In [1]: import numpy as np

In [2]: from numpy import linalg as LA

In [3]: np.set_printoptions(precision=3, suppress=True, linewidth=120)

In [4]: def rd(a):
   ...:     return np.round(a, 3) + 0
   ...: 

In [5]: M = np.loadtxt("sample7.csv", delimiter=",")

In [6]: rd(M)
Out[6]: 
array([[ -3.467,  11.111,  13.755,  -9.111,  18.4  ],
       [  4.77 ,  -2.616,  -5.462,   4.616,  -6.309],
       [  4.364,  -1.94 ,  -4.516,   3.94 ,  -5.091],
       [ -2.403,   9.338,  11.273,  -7.338,  15.208],
       [  3.287,  -0.145,  -2.003,   2.145,  -1.86 ],
       [ -1.966,   8.61 ,  10.254,  -6.61 ,  13.899],
       [ -1.167,   7.279,   8.391,  -5.279,  11.502],
       [  4.038,  -1.397,  -3.756,   3.397,  -4.115],
       [ -0.737,   6.562,   7.387,  -4.562,  10.212],
       [  6.566,  -5.611,  -9.655,   7.611, -11.699],
       [ -0.928,   6.88 ,   7.832,  -4.88 ,  10.784],
       [ -0.581,   6.302,   7.023,  -4.302,   9.744],
       [  5.632,  -4.054,  -7.475,   6.054,  -8.897],
       [  3.549,  -0.582,  -2.615,   2.582,  -2.648],
       [  0.789,   4.018,   3.825,  -2.018,   5.633],
       [  3.458,  -0.43 ,  -2.402,   2.43 ,  -2.374],
       [  3.082,   0.197,  -1.525,   1.803,  -1.246],
       [  3.271,  -0.118,  -1.965,   2.118,  -1.813],
       [  3.602,  -0.671,  -2.739,   2.671,  -2.807],
       [ -4.973,  13.622,  17.27 , -11.622,  22.919],
       [  3.28 ,  -0.133,  -1.986,   2.133,  -1.839],
       [  5.661,  -4.101,  -7.542,   6.101,  -8.982],
       [  5.853,  -4.421,  -7.989,   6.421,  -9.558],
       [ -2.57 ,   9.617,  11.664,  -7.617,  15.711],
       [  1.951,   2.082,   1.114,  -0.082,   2.147],
       [  1.948,   2.086,   1.12 ,  -0.086,   2.155],
       [  0.853,   3.912,   3.677,  -1.912,   5.442],
       [  9.107,  -9.845, -15.583,  11.845, -19.321],
       [  1.737,   2.438,   1.613,  -0.438,   2.788],
       [  0.175,   5.041,   5.257,  -3.041,   7.474],
       [ -2.624,   9.706,  11.788,  -7.706,  15.871],
       [ -0.176,   5.626,   6.077,  -3.626,   8.527],
       [  8.51 ,  -8.849, -14.189,  10.849, -17.529],
       [  2.347,   1.422,   0.19 ,   0.578,   0.959],
       [ -1.377,   7.628,   8.879,  -5.628,  12.131],
       [  4.796,  -2.66 ,  -5.524,   4.66 ,  -6.388],
       [  6.111,  -4.852,  -8.593,   6.852, -10.334],
       [  0.595,   4.342,   4.278,  -2.342,   6.215],
       [  5.375,  -3.625,  -6.875,   5.625,  -8.125],
       [  0.968,   3.72 ,   3.408,  -1.72 ,   5.095],
       [  0.854,   3.911,   3.675,  -1.911,   5.439],
       [  1.316,   3.14 ,   2.597,  -1.14 ,   4.053],
       [  7.934,  -7.891, -12.847,   9.891, -15.803],
       [  2.328,   1.453,   0.235,   0.547,   1.016],
       [ -1.226,   7.376,   8.527,  -5.376,  11.677]])

In [7]: print(LA.cond(M) > 100)
True

In [8]: np.argsort(-LA.norm(M, axis=0).round(6), kind="stable")[:3]
Out[8]: array([4, 2, 1])

In [9]: cen = M - M.mean(axis=0)

In [10]: U, sig, vt = LA.svd(cen, full_matrices=False)

In [11]: (np.sign(U[:, 0]) == np.sign(U[0, 0])).astype(int)
Out[11]: 
array([1, 0, 0, 1, 0, 1, 1, 0, 1, 0, 1, 1, 0, 0, 1, 0, 0, 0, 0, 1, 0, 0, 0, 1, 1, 1, 1, 0, 1, 1, 1, 1, 0, 0, 1, 0, 0,
       1, 0, 1, 1, 1, 0, 0, 1])

In [12]: LA.matrix_rank(cen)
Out[12]: np.int64(1)

In [13]: feats = np.loadtxt("w.csv", delimiter=",")

In [14]: feats
Out[14]: 
array([[2.05, 0.  , 3.  , 0.  , 0.  , 0.  , 1.  , 3.  , 3.  , 1.  , 3.  , 1.  ],
       [3.  , 1.05, 0.  , 2.  , 2.  , 0.  , 0.  , 0.  , 0.  , 0.  , 1.  , 2.  ],
       [1.  , 3.  , 3.05, 2.  , 3.  , 2.  , 0.  , 2.  , 2.  , 1.  , 3.  , 2.  ],
       [2.  , 0.  , 1.  , 1.05, 2.  , 1.  , 2.  , 1.  , 2.  , 1.  , 3.  , 3.  ],
       [1.  , 1.  , 2.  , 1.  , 2.05, 2.  , 3.  , 2.  , 2.  , 1.  , 3.  , 1.  ],
       [2.  , 3.  , 3.  , 0.  , 1.  , 0.05, 1.  , 1.  , 2.  , 2.  , 2.  , 3.  ],
       [2.  , 2.  , 0.  , 1.  , 3.  , 3.  , 1.05, 0.  , 0.  , 2.  , 2.  , 2.  ],
       [0.  , 1.  , 1.  , 0.  , 1.  , 2.  , 0.  , 1.05, 1.  , 1.  , 3.  , 0.  ],
       [3.  , 2.  , 3.  , 2.  , 2.  , 1.  , 1.  , 1.  , 3.05, 2.  , 0.  , 0.  ],
       [0.  , 3.  , 1.  , 3.  , 3.  , 3.  , 2.  , 0.  , 0.  , 0.05, 1.  , 1.  ],
       [2.  , 0.  , 3.  , 0.  , 1.  , 1.  , 2.  , 0.  , 1.  , 2.  , 2.05, 2.  ],
       [2.  , 0.  , 3.  , 0.  , 0.  , 0.  , 1.  , 3.  , 3.  , 1.  , 3.  , 1.05]])

In [15]: rng = np.random.default_rng(319)

In [16]: lab = rng.permutation(12)

In [17]: lab
Out[17]: array([11, 10,  3,  4,  6,  1,  9,  7,  8,  5,  2,  0])

In [18]: B = feats[lab][:, lab]

In [19]: np.trace(B)
Out[19]: np.float64(17.6)

In [20]: np.diag(B)
Out[20]: array([1.05, 2.05, 1.05, 2.05, 1.05, 1.05, 0.05, 1.05, 3.05, 0.05, 3.05, 2.05])

In [21]: B
Out[21]: 
array([[1.05, 3.  , 0.  , 0.  , 1.  , 0.  , 1.  , 3.  , 3.  , 0.  , 3.  , 2.  ],
       [2.  , 2.05, 0.  , 1.  , 2.  , 0.  , 2.  , 0.  , 1.  , 1.  , 3.  , 2.  ],
       [3.  , 3.  , 1.05, 2.  , 2.  , 0.  , 1.  , 1.  , 2.  , 1.  , 1.  , 2.  ],
       [1.  , 3.  , 1.  , 2.05, 3.  , 1.  , 1.  , 2.  , 2.  , 2.  , 2.  , 1.  ],
       [2.  , 2.  , 1.  , 3.  , 1.05, 2.  , 2.  , 0.  , 0.  , 3.  , 0.  , 2.  ],
       [2.  , 1.  , 2.  , 2.  , 0.  , 1.05, 0.  , 0.  , 0.  , 0.  , 0.  , 3.  ],
       [1.  , 1.  , 3.  , 3.  , 2.  , 3.  , 0.05, 0.  , 0.  , 3.  , 1.  , 0.  ],
       [0.  , 3.  , 0.  , 1.  , 0.  , 1.  , 1.  , 1.05, 1.  , 2.  , 1.  , 0.  ],
       [0.  , 0.  , 2.  , 2.  , 1.  , 2.  , 2.  , 1.  , 3.05, 1.  , 3.  , 3.  ],
       [3.  , 2.  , 0.  , 1.  , 1.  , 3.  , 2.  , 1.  , 2.  , 0.05, 3.  , 2.  ],
       [2.  , 3.  , 2.  , 3.  , 0.  , 3.  , 1.  , 2.  , 2.  , 2.  , 3.05, 1.  ],
       [1.  , 3.  , 0.  , 0.  , 1.  , 0.  , 1.  , 3.  , 3.  , 0.  , 3.  , 2.05]])

In [22]: rd(LA.det(B)), rd(LA.det(feats[lab]))
Out[22]: (np.float64(-386.525), np.float64(-386.525))

In [23]: np.allclose(B, feats)
Out[23]: False

In [24]: f = np.array([3, 3])

In [25]: rd(np.polyval(f, feats[8]))
Out[25]: array([12.  ,  9.  , 12.  ,  9.  ,  9.  ,  6.  ,  6.  ,  6.  , 12.15,  9.  ,  3.  ,  3.  ])

In [26]: X = np.arange(66).reshape(6, 11) + -1

In [27]: X
Out[27]: 
array([[-1,  0,  1,  2,  3,  4,  5,  6,  7,  8,  9],
       [10, 11, 12, 13, 14, 15, 16, 17, 18, 19, 20],
       [21, 22, 23, 24, 25, 26, 27, 28, 29, 30, 31],
       [32, 33, 34, 35, 36, 37, 38, 39, 40, 41, 42],
       [43, 44, 45, 46, 47, 48, 49, 50, 51, 52, 53],
       [54, 55, 56, 57, 58, 59, 60, 61, 62, 63, 64]])

In [28]: U, sig, vt = LA.svd(X)

In [29]: evecs = vt[:(sig > 1e-8).sum()]

In [30]: x0 = X[0] + -1 * X[5] + rng.integers(2) * np.eye(11)[1]

In [31]: print(x0)
[-55. -54. -55. -55. -55. -55. -55. -55. -55. -55. -55.]

In [32]: LA.matrix_rank(np.vstack([X, x0]))
Out[32]: np.int64(3)

In [33]: rd(np.diag(evecs.T @ evecs))
Out[33]: array([0.318, 0.236, 0.173, 0.127, 0.1  , 0.091, 0.1  , 0.127, 0.173, 0.236, 0.318])

In [34]: print(np.allclose(X[:-1].T @ LA.lstsq(X[:-1].T, X[-1])[0], X[-1]))
True

In [35]: rd(np.trace(LA.pinv(X) @ X))
Out[35]: np.float64(2.0)

In [36]: rd(X @ LA.pinv(X) @ X)
Out[36]: 
array([[-1.,  0.,  1.,  2.,  3.,  4.,  5.,  6.,  7.,  8.,  9.],
       [10., 11., 12., 13., 14., 15., 16., 17., 18., 19., 20.],
       [21., 22., 23., 24., 25., 26., 27., 28., 29., 30., 31.],
       [32., 33., 34., 35., 36., 37., 38., 39., 40., 41., 42.],
       [43., 44., 45., 46., 47., 48., 49., 50., 51., 52., 53.],
       [54., 55., 56., 57., 58., 59., 60., 61., 62., 63., 64.]])

In [37]: np.abs(np.diag(LA.qr(X)[1])) > 1e-9
Out[37]: array([ True,  True, False, False, False, False])

In [38]: U, sig, vt = LA.svd(X)

In [39]: np.argmax(sig[:-1] / (sig[1:] + 1e-6)) + 1
Out[39]: np.int64(2)

In [40]: B = U[:, :2] @ np.diag(sig[:2]) @ vt[:2]

In [41]: LA.matrix_rank(X, rtol=0.05)
Out[41]: np.int64(1)

In [42]: rd(LA.norm(X - B, 2)), rd(sig[2])
Out[42]: (np.float64(0.0), np.float64(0.0))

In [43]: LA.matrix_rank(B)
Out[43]: np.int64(2)

In [44]: print(rd(np.abs(X - B).max()))
0.0

In [45]: rd(LA.norm(X - B) / LA.norm(X))
Out[45]: np.float64(0.0)

In [46]: C2 = X.T @ X

In [47]: print(LA.matrix_rank(C2))
2

In [48]: np.trace(C2), (X ** 2).sum()
Out[48]: (np.int64(89441), np.int64(89441))

In [49]: rd(LA.svd(X, compute_uv=False) ** 2)
Out[49]: array([89268.789,   172.211,     0.   ,     0.   ,     0.   ,     0.   ])

In [50]: np.diag(C2)
Out[50]: array([ 6331,  6655,  6991,  7339,  7699,  8071,  8455,  8851,  9259,  9679, 10111])

In [51]: U, sig, vt = LA.svd(X, full_matrices=False)

In [52]: (sig > 1e-8).sum()
Out[52]: np.int64(2)

In [53]: rd(np.sqrt((sig ** 2).sum())), rd(LA.norm(X))
Out[53]: (np.float64(299.067), np.float64(299.067))

In [54]: print(rd(vt @ vt.T))
[[1. 0. 0. 0. 0. 0.]
 [0. 1. 0. 0. 0. 0.]
 [0. 0. 1. 0. 0. 0.]
 [0. 0. 0. 1. 0. 0.]
 [0. 0. 0. 0. 1. 0.]
 [0. 0. 0. 0. 0. 1.]]

In [55]: U.shape, sig.shape, vt.shape
Out[55]: ((6, 6), (6,), (6, 11))

In [56]: F = np.load("block3.npy")

In [57]: F
Out[57]: 
array([[ 49,   9,  -3,   6,  11],
       [  9,  66,  21, -22,  -8],
       [ -3,  21,  49,   8,  30],
       [  6, -22,   8,  47,  39],
       [ 11,  -8,  30,  39,  67]])

In [58]: np.allclose(F, F.T)
Out[58]: True

In [59]: def softmax(z):
    ...:     e = np.exp(z - z.max(axis=-1, keepdims=True))
    ...:     return e / e.sum(axis=-1, keepdims=True)
    ...: 

In [60]: softmax(F).sum(axis=1)
Out[60]: array([1., 1., 1., 1., 1.])

In [61]: rd(softmax(10 * F[4]))
Out[61]: array([0., 0., 0., 0., 1.])

In [62]: print(rd(softmax(F[4] + 4)))
[0. 0. 0. 0. 1.]

In [63]: print(rd(softmax(F[4])))
[0. 0. 0. 0. 1.]

In [64]: scores = F @ F.T / np.sqrt(5)

In [65]: softmax(scores).round(6).argmax(axis=1)
Out[65]: array([0, 1, 2, 4, 4])

In [66]: softmax(scores + np.triu(np.full(scores.shape, -np.inf), 1))
Out[66]: 
array([[1., 0., 0., 0., 0.],
       [0., 1., 0., 0., 0.],
       [0., 0., 1., 0., 0.],
       [0., 0., 0., 1., 0.],
       [0., 0., 0., 0., 1.]])

In [67]: ev, evecs = LA.eigvalsh(F)
ValueError: too many values to unpack (expected 2)


In [68]: ev, evecs = LA.eigh(F)

In [69]: rd(LA.svd(F, compute_uv=False))
Out[69]: array([113.893,  85.449,  51.325,  16.579,  10.753])

In [70]: rd(LA.eigvalsh(F @ F))
Out[70]: array([  115.63 ,   274.879,  2634.254,  7301.528, 12971.708])

In [71]: rd(LA.eigvalsh(F + -2 * np.eye(5)))
Out[71]: array([  8.753,  14.579,  49.325,  83.449, 111.893])

In [72]: rd(evecs @ np.diag(ev) @ evecs.T)
Out[72]: 
array([[ 49.,   9.,  -3.,   6.,  11.],
       [  9.,  66.,  21., -22.,  -8.],
       [ -3.,  21.,  49.,   8.,  30.],
       [  6., -22.,   8.,  47.,  39.],
       [ 11.,  -8.,  30.,  39.,  67.]])

In [73]: rd(evecs.T @ F @ evecs)
Out[73]: 
array([[ 10.753,   0.   ,   0.   ,   0.   ,   0.   ],
       [  0.   ,  16.579,   0.   ,   0.   ,   0.   ],
       [  0.   ,   0.   ,  51.325,   0.   ,   0.   ],
       [  0.   ,   0.   ,   0.   ,  85.449,   0.   ],
       [  0.   ,   0.   ,   0.   ,   0.   , 113.893]])

In [74]: rd(ev)
Out[74]: array([ 10.753,  16.579,  51.325,  85.449, 113.893])

In [75]: print(np.unique(ev.round(6) + 0, return_counts=True)[1])
[1 1 1 1 1]
